In [1]: import numpy as np

In [2]: from numpy import linalg as LA

In [3]: np.set_printoptions(suppress=True, linewidth=140)

In [4]: Z = np.array([[1, 3, 2], [0, 1, -3], [-3, 3, -3]])

In [5]: rng = np.random.default_rng(1766)

In [6]: A = (rng.random((14, 3)) < 0.25) @ Z

In [7]: A
Out[7]: 
array([[ 1,  3,  2],
       [ 0,  0,  0],
       [ 0,  1, -3],
       [ 1,  3,  2],
       [ 0,  1, -3],
       [ 0,  0,  0],
       [ 1,  3,  2],
       [ 0,  0,  0],
       [-3,  3, -3],
       [-3,  3, -3],
       [ 0,  1, -3],
       [ 0,  0,  0],
       [ 0,  0,  0],
       [ 0,  0,  0]])

In [8]: P = A @ LA.solve(A.T @ A, A.T)

In [9]: np.round(np.diag(P), 1)
Out[9]: array([0.3, 0. , 0.3, 0.3, 0.3, 0. , 0.3, 0. , 0.5, 0.5, 0.3, 0. , 0. , 0. ])

In [10]: LA.matrix_rank(np.eye(14) - P)
Out[10]: np.int64(11)

In [11]: np.round(LA.eigvalsh(P), 1) + 0
Out[11]: array([0., 0., 0., 0., 0., 0., 0., 0., 0., 0., 0., 1., 1., 1.])

In [12]: dist = LA.norm(A[:, None] - A[None], axis=-1)

In [13]: np.round(LA.norm(A, axis=1), 1)
Out[13]: array([3.7, 0. , 3.2, 3.7, 3.2, 0. , 3.7, 0. , 5.2, 5.2, 3.2, 0. , 0. , 0. ])

In [14]: dist.mean(axis=1).argmax()
Out[14]: np.int64(8)

In [15]: dist.shape
Out[15]: (14, 14)

In [16]: (dist + 1e9 * np.eye(14)).round(6).argmin(axis=1)
Out[16]: array([3, 5, 4, 0, 2, 1, 0, 1, 9, 8, 2, 1, 1, 1])

In [17]: dist[8].round(1)
Out[17]: array([6.4, 5.2, 3.6, 6.4, 3.6, 5.2, 6.4, 5.2, 0. , 0. , 3.6, 5.2, 5.2, 5.2])

In [18]: np.round(LA.norm(A - A.mean(axis=0), axis=1), 1)
Out[18]: array([3.4, 1.5, 2.4, 3.4, 2.4, 1.5, 3.4, 1.5, 4. , 4. , 2.4, 1.5, 1.5, 1.5])
